% python3 -q
>>> import numpy as np
>>> np.set_printoptions(precision=2, suppress=True, linewidth=160, legacy="1.25")
>>> rd = lambda a: np.round(a, 2) + 0
>>> J = np.array([[1.6, -0.6, 0.2, -0.3],
...     [1.4, -0.3, -0.6, 0.5],
...     [0.9, -0.7, 0.8, -0.8],
...     [-1.6, -1.2, -0.8, 1.2],
...     [-0.8, -1.0, -0.5, 2.9],
...     [0.3, 1.1, -0.8, -2.0],
...     [-0.7, -2.4, -0.9, 0.0]])
>>> J
array([[ 1.6, -0.6,  0.2, -0.3],
       [ 1.4, -0.3, -0.6,  0.5],
       [ 0.9, -0.7,  0.8, -0.8],
       [-1.6, -1.2, -0.8,  1.2],
       [-0.8, -1. , -0.5,  2.9],
       [ 0.3,  1.1, -0.8, -2. ],
       [-0.7, -2.4, -0.9,  0. ]])
>>> hat = J @ np.linalg.solve(J.T @ J, J.T)
>>> print(rd(np.diag(hat)))
[0.41 0.66 0.46 0.37 0.6  0.71 0.81]
>>> O, r_ = np.linalg.qr(J)
>>> rd(O.T @ O)
array([[1., 0., 0., 0.],
       [0., 1., 0., 0.],
       [0., 0., 1., 0.],
       [0., 0., 0., 1.]])
>>> print(np.trace(O @ O.T))
4.0
>>> rd(abs(r_[0, 0])), rd(np.linalg.norm(J[:, 0]))
(3.02, 3.02)
>>> rd(O @ r_)
array([[ 1.6, -0.6,  0.2, -0.3],
       [ 1.4, -0.3, -0.6,  0.5],
       [ 0.9, -0.7,  0.8, -0.8],
       [-1.6, -1.2, -0.8,  1.2],
       [-0.8, -1. , -0.5,  2.9],
       [ 0.3,  1.1, -0.8, -2. ],
       [-0.7, -2.4, -0.9,  0. ]])
>>> rng = np.random.default_rng(22839)
>>> other = J + rng.integers(-2, 3, (7, 1)) @ rng.integers(-2, 3, (1, 4))
>>> rd(other)
array([[-2.4, -4.6,  2.2,  3.7],
       [ 3.4,  1.7, -1.6, -1.5],
       [ 0.9, -0.7,  0.8, -0.8],
       [-3.6, -3.2,  0.2,  3.2],
       [-4.8, -5. ,  1.5,  6.9],
       [-1.7, -0.9,  0.2,  0. ],
       [ 3.3,  1.6, -2.9, -4. ]])
>>> np.linalg.matrix_rank(other - J, tol=1e-8)
1
>>> np.abs(other - J).sum(axis=1)
array([14.,  7.,  0.,  7., 14.,  7., 14.])
>>> F = np.loadtxt("test15.csv", delimiter=",")
>>> print(F)
[[  1.   2.  -2.  -3.   1.  -1.  -1.  -1.  -2.]
 [  2.   5.  -2.  -6.   4.  -4.   0.  -4.  -3.]
 [ -1.   2.  -3.  -5.   6.  -2.  -3.  -4.  -4.]
 [ -1.   2.  -6.  -5.   7.  -4.   0.  -4.  -3.]
 [ -4.   4.  -9.  -3.   4.  -2.  -1.  -4.  -6.]
 [ -5.   6. -10.   0.   4.  -1.  -1.  -2.  -5.]
 [ -6.   9. -13.   1.   4.  -2.   1.  -5.  -8.]
 [ -3.  11. -10.   2.   6.  -5.  -1.  -5.  -9.]
 [  0.  13. -12.   4.   3.  -3.   1.  -4.  -9.]
 [  0.  16.  -9.   5.   5.  -1.  -1.  -7.  -6.]
 [ -1.  13.  -6.   7.   7.  -2.  -2.  -9.  -3.]
 [ -1.  13.  -8.   7.   8.  -1.  -3.  -9.  -3.]
 [  2.  14.  -7.   6.  10.   0.  -3.  -7.  -6.]
 [  5.  15.  -6.   8.  11.   0.  -3.  -6.  -5.]
 [  8.  14.  -5.   8.   9.   0.  -5.  -8.  -8.]
 [  8.  17.  -7.   7.  12.  -3.  -3. -10.  -5.]
 [  7.  14.  -7.  10.  14.  -5.  -2.  -8.  -3.]
 [  4.  13. -10.  11.  13.  -3.  -2. -10.  -1.]
 [  4.  14. -11.   8.  14.  -1.  -3. -10.   1.]
 [  1.  17.  -8.   6.  14.   2.  -4. -12.   4.]
 [  2.  18. -11.   8.  17.   5.  -4.  -9.   6.]
 [  5.  21. -12.   6.  18.   8.  -7.  -9.   8.]
 [  3.  22. -13.   9.  19.   8.  -8. -11.  10.]
 [  6.  21. -10.   7.  17.   8.  -5. -10.  11.]
 [  6.  18. -10.   8.  16.   7.  -5.  -7.  12.]
 [  5.  19. -13.   5.  18.   4.  -3.  -6.  10.]]
>>> x = np.array([1, 2, 2, 3, 2, 2, 3, 1, 2])
>>> rhs = F @ x
>>> beta, lr = np.zeros(9), 1 / np.linalg.norm(F, 2) ** 2
>>> for i in range(12):
...     beta -= lr * F.T @ (F @ beta - rhs)
...     if i % 2 == 0: print(i, round(np.linalg.norm(F @ beta - rhs), 2))
... 
0 127.72
2 103.75
4 85.69
6 72.16
8 62.04
10 54.47
>>> rd(beta)
array([ 1.08,  1.07,  0.28,  1.29,  1.08,  1.12, -0.41, -0.22,  2.03])
>>> rd(np.linalg.cond(F))
39.37
